% ipython --no-banner

In [1]: import numpy as np

In [2]: np.set_printoptions(precision=1, suppress=True, linewidth=160, legacy="1.25")

In [3]: rnd = lambda a: np.round(a, 1) + 0

In [4]: m1 = np.load("layer12.npy")

In [5]: print(m1)
[[ 0  0  0  0]
 [ 0  0  0  0]
 [ 0  0  1  0]
 [ 0  0  0 -1]]

In [6]: print(rnd(np.linalg.norm(m1[2], 1)), rnd(np.linalg.norm(m1[2], np.inf)))
1.0 1.0

In [7]: print(m1[2] @ m1[3])
0

In [8]: print(rnd(np.linalg.norm(m1, "nuc")))
2.0

In [9]: r = np.linalg.matrix_rank(m1)

In [10]: print(r)
2

In [11]: N = np.linalg.svd(m1)[2][r:].T

In [12]: print(np.linalg.matrix_rank(m1.T @ m1), np.linalg.matrix_rank(m1 @ m1.T))
2 2

In [13]: print([int(np.linalg.matrix_rank(np.delete(m1, i, axis=0))) for i in range(4)])
[2, 2, 1, 1]

In [14]: print(np.allclose(m1 @ N, 0))
True

In [15]: print(m1 @ N)
[[0. 0.]
 [0. 0.]
 [0. 0.]
 [0. 0.]]

In [16]: print([int(np.linalg.matrix_rank(m1[:, :j + 1])) for j in range(4)])
[0, 0, 1, 2]

In [17]: B = np.array([[-3, -2, 1], [1, -2, 2], [-3, -2, -2], [-3, 2, -2]])

In [18]: print(np.einsum("ij->j", m1))
[ 0  0  1 -1]

In [19]: print(np.vstack([m1, B.T]).shape)
(7, 4)

In [20]: print(np.einsum("ik,kj->ij", m1, B))
[[ 0  0  0]
 [ 0  0  0]
 [-3 -2 -2]
 [ 3 -2  2]]

In [21]: B @ m1
---------------------------------------------------------------------------
ValueError                                Traceback (most recent call last)
Cell In[21], line 1
----> 1 B @ m1

ValueError: matmul: Input operand 1 has a mismatch in its core dimension 0, with gufunc signature (n?,k),(k,m?)->(n?,m?) (size 4 is different from 3)

In [22]: print(np.einsum("ik,kj->ji", m1, B))
[[ 0  0 -3  3]
 [ 0  0 -2 -2]
 [ 0  0 -2  2]]

In [23]: print(np.linalg.matrix_rank(np.vstack([m1, B.T])))
4

In [24]: print(m1 @ B)
[[ 0  0  0]
 [ 0  0  0]
 [-3 -2 -2]
 [ 3 -2  2]]

In [25]: Uu, sig, VT = np.linalg.svd(m1)

In [26]: print(np.argmax(sig[:-1] / (sig[1:] + 1e-6)) + 1)
2

In [27]: print(sig)
[1. 1. 0. 0.]

In [28]: B = Uu[:, :2] @ np.diag(sig[:2]) @ VT[:2]

In [29]: print(np.linalg.matrix_rank(m1, rtol=0.05))
2

In [30]: print(rnd(np.linalg.norm(m1 - B, 2)), sig[2])
0.0 0.0

In [31]: print(np.linalg.matrix_rank(B))
2

In [32]: print(m1 @ m1)
[[0 0 0 0]
 [0 0 0 0]
 [0 0 1 0]
 [0 0 0 1]]

In [33]: print((m1 != 0).astype(int))
[[0 0 0 0]
 [0 0 0 0]
 [0 0 1 0]
 [0 0 0 1]]

In [34]: E = np.load("run4.npy")

In [35]: print(E)
[[0 1 1 1 1]
 [1 0 0 0 1]
 [1 0 0 0 1]
 [1 0 0 0 0]
 [1 1 1 0 0]]

In [36]: print(rnd(np.linalg.det(E[::-1])))
0.0

In [37]: print(rnd(np.poly(E)))
[ 1.  0. -6. -4.  2.  0.]

In [38]: print(rnd(np.linalg.eigvals(E)))
[ 2.7 -1.7 -1.3  0.3  0. ]

In [39]: print(np.einsum("ij,ji->", E, E))
12

In [40]: print([round(float(x), 1) for x in np.linalg.svd(E, compute_uv=False)[:3]])
[2.7, 1.7, 1.3]

In [41]: print(np.linalg.matrix_rank(E, rtol=0.1))
4

In [42]: print(np.linalg.cond(E) > 100)
True

In [43]: print(rnd(np.linalg.norm(E, 2) / np.linalg.norm(E)))
0.8

In [44]: X = np.array([[4.0, 1.0, 1.0, 1.0, 1.0],
    ...:     [1.0, 4.0, 1.0, 1.0, 1.0],
    ...:     [1.0, 1.0, 4.0, 1.0, 1.0],
    ...:     [1.0, 1.0, 1.0, 4.0, 1.0],
    ...:     [1.0, 1.0, 1.0, 1.0, 4.0]])

In [45]: # symmetric, so the eigenvalues are real

In [46]: print(X @ (-1.0) ** np.arange(5))
[ 4. -2.  4. -2.  4.]

In [47]: print(np.sort(np.abs(np.fft.fft(X[0]))), rnd(np.sort(np.linalg.svd(X, compute_uv=False))))
[3. 3. 3. 3. 8.] [3. 3. 3. 3. 8.]

In [48]: print((X @ X)[0])
[20. 11. 11. 11. 11.]

In [49]: x0 = np.array([-5, 0, -1, 1, 5])

In [50]: a = np.maximum(X @ x0, 0)

In [51]: print(X.T @ a)
[18. 18. 18. 27. 63.]

In [52]: print(X * (a > 1e-9)[:, None])
[[0. 0. 0. 0. 0.]
 [0. 0. 0. 0. 0.]
 [0. 0. 0. 0. 0.]
 [1. 1. 1. 4. 1.]
 [1. 1. 1. 1. 4.]]

In [53]: print(np.maximum(X @ (3 * x0), 0))
[ 0.  0.  0.  9. 45.]

In [54]: print(rnd(np.tanh(X @ x0)))
[-1.  0. -1.  1.  1.]

In [55]: print(np.flatnonzero(a > 1e-9))
[3 4]

In [56]: B = np.array([[-4, -5], [-2, 4]])

In [57]: Z = np.array([[-3, -2, -2], [3, -2, 2], [3, 1, 1]])

In [58]: J = np.kron(B, Z)

In [59]: print(J)
[[ 12   8   8  15  10  10]
 [-12   8  -8 -15  10 -10]
 [-12  -4  -4 -15  -5  -5]
 [  6   4   4 -12  -8  -8]
 [ -6   4  -4  12  -8   8]
 [ -6  -2  -2  12   4   4]]

In [60]: x0 = np.array([-1, -2, 2, 0, 0, -2])

In [61]: a = np.maximum(J @ x0, 0)

In [62]: print(np.flatnonzero(a > 1e-9))
[2 3]

In [63]: print(rnd(np.tanh(J @ x0)))
[-1.  0.  1.  1. -1. -1.]

In [64]: print(a)
[ 0  0 22 10  0  0]

In [65]: print(np.maximum(J @ (3 * x0), 0))
[ 0  0 66 30  0  0]

In [66]: x0 = np.array([1, 2, 1, 5, 2, 3])

In [67]: print(J @ np.ones(6))
[ 63. -27. -45. -14.   6.  10.]

In [68]: print((J @ x0).argmax())
0

In [69]: print(np.sign((J @ x0).round(6)))
[ 1 -1 -1 -1  1  1]

In [70]: print((J * x0).sum(axis=1))
[ 161  -89 -124  -82   66   68]

In [71]: print(J @ np.eye(6)[2])
[ 8. -8. -4.  4. -4. -2.]

In [72]: print(J @ x0)
[ 161  -89 -124  -82   66   68]

In [73]: x0 = np.array([-1, -2, 0, 0, 1, -3])

In [74]: rhs = J @ x0

In [75]: print(rhs)
[-48  36  30   2 -34   2]

In [76]: print(rnd(np.linalg.solve(J, J[:, 3])))
[0. 0. 0. 1. 0. 0.]

In [77]: print(rnd(np.linalg.solve(J, rhs)))
[-1. -2.  0.  0.  1. -3.]
